% python3 -q
>>> import numpy as np
>>> import numpy.linalg as la
>>> np.set_printoptions(precision=3, suppress=True, linewidth=140, floatmode="fixed")
>>> m1 = np.loadtxt("x.csv", delimiter=",")
>>> m1
array([[-1.700,  0.000, -1.000,  1.000,  3.000, -2.000, -3.000, -2.000,  2.000, -1.000],
       [ 1.000,  3.300,  0.000, -2.000, -3.000, -3.000,  0.000,  1.000, -3.000, -1.000],
       [-3.000, -2.000,  2.300,  0.000, -3.000,  1.000, -3.000,  3.000, -3.000, -1.000],
       [ 1.000, -3.000,  2.000, -2.700,  2.000,  1.000, -1.000, -3.000, -3.000, -2.000],
       [ 2.000,  3.000, -2.000,  0.000,  0.300,  0.000, -3.000,  1.000,  2.000,  0.000],
       [-1.000, -2.000,  2.000, -3.000,  0.000,  3.300, -1.000,  2.000,  0.000,  2.000],
       [ 0.000,  1.000, -3.000,  3.000, -3.000,  0.000, -0.700,  2.000,  0.000,  2.000],
       [-3.000, -1.000, -2.000, -3.000, -2.000, -1.000, -3.000, -0.700,  1.000,  1.000],
       [ 2.000,  0.000,  0.000,  2.000,  0.000,  0.000, -2.000,  0.000,  0.300,  2.000],
       [-2.000,  0.000, -1.000,  1.000,  3.000, -2.000, -3.000, -2.000,  2.000, -0.700]])
>>> O, r_ = la.qr(m1)
>>> np.round(O @ r_, 3) + 0
array([[-1.700,  0.000, -1.000,  1.000,  3.000, -2.000, -3.000, -2.000,  2.000, -1.000],
       [ 1.000,  3.300,  0.000, -2.000, -3.000, -3.000,  0.000,  1.000, -3.000, -1.000],
       [-3.000, -2.000,  2.300,  0.000, -3.000,  1.000, -3.000,  3.000, -3.000, -1.000],
       [ 1.000, -3.000,  2.000, -2.700,  2.000,  1.000, -1.000, -3.000, -3.000, -2.000],
       [ 2.000,  3.000, -2.000,  0.000,  0.300,  0.000, -3.000,  1.000,  2.000,  0.000],
       [-1.000, -2.000,  2.000, -3.000,  0.000,  3.300, -1.000,  2.000,  0.000,  2.000],
       [ 0.000,  1.000, -3.000,  3.000, -3.000,  0.000, -0.700,  2.000,  0.000,  2.000],
       [-3.000, -1.000, -2.000, -3.000, -2.000, -1.000, -3.000, -0.700,  1.000,  1.000],
       [ 2.000,  0.000,  0.000,  2.000,  0.000,  0.000, -2.000,  0.000,  0.300,  2.000],
       [-2.000,  0.000, -1.000,  1.000,  3.000, -2.000, -3.000, -2.000,  2.000, -0.700]])
>>> np.allclose(r_.T @ r_, m1.T @ m1)
True
>>> np.trace(O @ O.T)
np.float64(10.0)
>>> J = np.array([[-3.0, -3.0, 0.0, 0.0, 0.0, 0.0],
...     [-3.0, -4.0, -3.0, 0.0, 0.0, 0.0],
...     [0.0, -3.0, 1.0, -3.0, 0.0, 0.0],
...     [0.0, 0.0, -3.0, 4.0, -3.0, 0.0],
...     [0.0, 0.0, 0.0, -3.0, 0.0, -3.0],
...     [0.0, 0.0, 0.0, 0.0, -3.0, 4.0]])
>>> vec = np.array([-3, 3, -3, 1, 1, -2])
>>> target = J @ vec
>>> target
array([  0.000,   6.000, -15.000,  10.000,   3.000, -11.000])
>>> np.round(la.solve(J.T, J[1]), 3) + 0
array([0.000, 1.000, 0.000, 0.000, 0.000, 0.000])
>>> la.solve(J, target + J[:, 1])
array([-3.000,  4.000, -3.000,  1.000,  1.000, -2.000])
